% ipython --no-banner

In [1]: import numpy as np

In [2]: np.set_printoptions(precision=2, suppress=True, linewidth=140)

In [3]: f = np.array([1, 0, 3, 2, 5, 1, 2, 1, 0, 0, 3]) + 0.5

In [4]: W0 = np.outer(f, f) / (f @ f)

In [5]: W0.round(2) + 0
Out[5]: 
array([[0.03, 0.01, 0.07, 0.05, 0.11, 0.03, 0.05, 0.03, 0.01, 0.01, 0.07],
       [0.01, 0.  , 0.02, 0.02, 0.04, 0.01, 0.02, 0.01, 0.  , 0.  , 0.02],
       [0.07, 0.02, 0.16, 0.12, 0.26, 0.07, 0.12, 0.07, 0.02, 0.02, 0.16],
       [0.05, 0.02, 0.12, 0.08, 0.18, 0.05, 0.08, 0.05, 0.02, 0.02, 0.12],
       [0.11, 0.04, 0.26, 0.18, 0.4 , 0.11, 0.18, 0.11, 0.04, 0.04, 0.26],
       [0.03, 0.01, 0.07, 0.05, 0.11, 0.03, 0.05, 0.03, 0.01, 0.01, 0.07],
       [0.05, 0.02, 0.12, 0.08, 0.18, 0.05, 0.08, 0.05, 0.02, 0.02, 0.12],
       [0.03, 0.01, 0.07, 0.05, 0.11, 0.03, 0.05, 0.03, 0.01, 0.01, 0.07],
       [0.01, 0.  , 0.02, 0.02, 0.04, 0.01, 0.02, 0.01, 0.  , 0.  , 0.02],
       [0.01, 0.  , 0.02, 0.02, 0.04, 0.01, 0.02, 0.01, 0.  , 0.  , 0.02],
       [0.07, 0.02, 0.16, 0.12, 0.26, 0.07, 0.12, 0.07, 0.02, 0.02, 0.16]])

In [6]: vals, vecs = np.linalg.eigh(W0)

In [7]: x0 = np.array([1, -3, -2, 0, 1, 0, -2, 2, -1, 1, 2])

In [8]: np.round(x0 @ W0 @ x0, 2)
Out[8]: np.float64(0.16)

In [9]: np.round(vecs * np.maximum(vals, 0) @ vecs.T, 2) + 0
Out[9]: 
array([[0.03, 0.01, 0.07, 0.05, 0.11, 0.03, 0.05, 0.03, 0.01, 0.01, 0.07],
       [0.01, 0.  , 0.02, 0.02, 0.04, 0.01, 0.02, 0.01, 0.  , 0.  , 0.02],
       [0.07, 0.02, 0.16, 0.12, 0.26, 0.07, 0.12, 0.07, 0.02, 0.02, 0.16],
       [0.05, 0.02, 0.12, 0.08, 0.18, 0.05, 0.08, 0.05, 0.02, 0.02, 0.12],
       [0.11, 0.04, 0.26, 0.18, 0.4 , 0.11, 0.18, 0.11, 0.04, 0.04, 0.26],
       [0.03, 0.01, 0.07, 0.05, 0.11, 0.03, 0.05, 0.03, 0.01, 0.01, 0.07],
       [0.05, 0.02, 0.12, 0.08, 0.18, 0.05, 0.08, 0.05, 0.02, 0.02, 0.12],
       [0.03, 0.01, 0.07, 0.05, 0.11, 0.03, 0.05, 0.03, 0.01, 0.01, 0.07],
       [0.01, 0.  , 0.02, 0.02, 0.04, 0.01, 0.02, 0.01, 0.  , 0.  , 0.02],
       [0.01, 0.  , 0.02, 0.02, 0.04, 0.01, 0.02, 0.01, 0.  , 0.  , 0.02],
       [0.07, 0.02, 0.16, 0.12, 0.26, 0.07, 0.12, 0.07, 0.02, 0.02, 0.16]])

In [10]: print(np.round(vecs * np.abs(vals) @ vecs.T, 2) + 0)
[[0.03 0.01 0.07 0.05 0.11 0.03 0.05 0.03 0.01 0.01 0.07]
 [0.01 0.   0.02 0.02 0.04 0.01 0.02 0.01 0.   0.   0.02]
 [0.07 0.02 0.16 0.12 0.26 0.07 0.12 0.07 0.02 0.02 0.16]
 [0.05 0.02 0.12 0.08 0.18 0.05 0.08 0.05 0.02 0.02 0.12]
 [0.11 0.04 0.26 0.18 0.4  0.11 0.18 0.11 0.04 0.04 0.26]
 [0.03 0.01 0.07 0.05 0.11 0.03 0.05 0.03 0.01 0.01 0.07]
 [0.05 0.02 0.12 0.08 0.18 0.05 0.08 0.05 0.02 0.02 0.12]
 [0.03 0.01 0.07 0.05 0.11 0.03 0.05 0.03 0.01 0.01 0.07]
 [0.01 0.   0.02 0.02 0.04 0.01 0.02 0.01 0.   0.   0.02]
 [0.01 0.   0.02 0.02 0.04 0.01 0.02 0.01 0.   0.   0.02]
 [0.07 0.02 0.16 0.12 0.26 0.07 0.12 0.07 0.02 0.02 0.16]]

In [11]: np.round(np.abs(W0).sum(axis=1).max(), 2), round(float(np.abs(vals).max()), 2)
Out[11]: (np.float64(1.73), 1.0)

In [12]: np.round(np.linalg.eigvalsh(W0[1:, 1:]), 2) + 0
Out[12]: array([0.  , 0.  , 0.  , 0.  , 0.  , 0.  , 0.  , 0.  , 0.  , 0.97])

In [13]: x0 = np.array([-1, 3, 3, 0, 0, 2, 2, 1, -1, 1, 1])

In [14]: a = np.maximum(W0 @ x0, 0)

In [15]: np.maximum(W0 @ x0, 0) - np.maximum(-W0 @ x0, 0)
Out[15]: array([0.47, 0.16, 1.1 , 0.79, 1.73, 0.47, 0.79, 0.47, 0.16, 0.16, 1.1 ])

In [16]: print(np.flatnonzero(a > 1e-9))
[ 0  1  2  3  4  5  6  7  8  9 10]

In [17]: np.linalg.matrix_rank(W0)
Out[17]: np.int64(1)

In [18]: W0.shape
Out[18]: (11, 11)

In [19]: np.diff(W0, axis=0)
Out[19]: 
array([[-0.02, -0.01, -0.05, -0.03, -0.07, -0.02, -0.03, -0.02, -0.01, -0.01, -0.05],
       [ 0.06,  0.02,  0.14,  0.1 ,  0.22,  0.06,  0.1 ,  0.06,  0.02,  0.02,  0.14],
       [-0.02, -0.01, -0.05, -0.03, -0.07, -0.02, -0.03, -0.02, -0.01, -0.01, -0.05],
       [ 0.06,  0.02,  0.14,  0.1 ,  0.22,  0.06,  0.1 ,  0.06,  0.02,  0.02,  0.14],
       [-0.08, -0.03, -0.19, -0.13, -0.29, -0.08, -0.13, -0.08, -0.03, -0.03, -0.19],
       [ 0.02,  0.01,  0.05,  0.03,  0.07,  0.02,  0.03,  0.02,  0.01,  0.01,  0.05],
       [-0.02, -0.01, -0.05, -0.03, -0.07, -0.02, -0.03, -0.02, -0.01, -0.01, -0.05],
       [-0.02, -0.01, -0.05, -0.03, -0.07, -0.02, -0.03, -0.02, -0.01, -0.01, -0.05],
       [ 0.  ,  0.  ,  0.  ,  0.  ,  0.  ,  0.  ,  0.  ,  0.  ,  0.  ,  0.  ,  0.  ],
       [ 0.06,  0.02,  0.14,  0.1 ,  0.22,  0.06,  0.1 ,  0.06,  0.02,  0.02,  0.14]])

In [20]: print(W0.sum(axis=1))
[0.47 0.16 1.1  0.79 1.73 0.47 0.79 0.47 0.16 0.16 1.1 ]

In [21]: np.linalg.rank(W0)
---------------------------------------------------------------------------
AttributeError                            Traceback (most recent call last)
Cell In[21], line 1
----> 1 np.linalg.rank(W0)

AttributeError: module 'numpy.linalg' has no attribute 'rank'

In [22]: W0.mean(axis=0)
Out[22]: array([0.04, 0.01, 0.1 , 0.07, 0.16, 0.04, 0.07, 0.04, 0.01, 0.01, 0.1 ])

In [23]: np.round(np.linalg.svd(W0, compute_uv=False), 2) + 0
Out[23]: array([1., 0., 0., 0., 0., 0., 0., 0., 0., 0., 0.])

In [24]: W0 - W0[0]
Out[24]: 
array([[ 0.  ,  0.  ,  0.  ,  0.  ,  0.  ,  0.  ,  0.  ,  0.  ,  0.  ,  0.  ,  0.  ],
       [-0.02, -0.01, -0.05, -0.03, -0.07, -0.02, -0.03, -0.02, -0.01, -0.01, -0.05],
       [ 0.04,  0.01,  0.09,  0.07,  0.15,  0.04,  0.07,  0.04,  0.01,  0.01,  0.09],
       [ 0.02,  0.01,  0.05,  0.03,  0.07,  0.02,  0.03,  0.02,  0.01,  0.01,  0.05],
       [ 0.08,  0.03,  0.19,  0.13,  0.29,  0.08,  0.13,  0.08,  0.03,  0.03,  0.19],
       [ 0.  ,  0.  ,  0.  ,  0.  ,  0.  ,  0.  ,  0.  ,  0.  ,  0.  ,  0.  ,  0.  ],
       [ 0.02,  0.01,  0.05,  0.03,  0.07,  0.02,  0.03,  0.02,  0.01,  0.01,  0.05],
       [ 0.  ,  0.  ,  0.  ,  0.  ,  0.  ,  0.  ,  0.  ,  0.  ,  0.  ,  0.  ,  0.  ],
       [-0.02, -0.01, -0.05, -0.03, -0.07, -0.02, -0.03, -0.02, -0.01, -0.01, -0.05],
       [-0.02, -0.01, -0.05, -0.03, -0.07, -0.02, -0.03, -0.02, -0.01, -0.01, -0.05],
       [ 0.04,  0.01,  0.09,  0.07,  0.15,  0.04,  0.07,  0.04,  0.01,  0.01,  0.09]])

In [25]: W0.sum(axis=0)
Out[25]: array([0.47, 0.16, 1.1 , 0.79, 1.73, 0.47, 0.79, 0.47, 0.16, 0.16, 1.1 ])
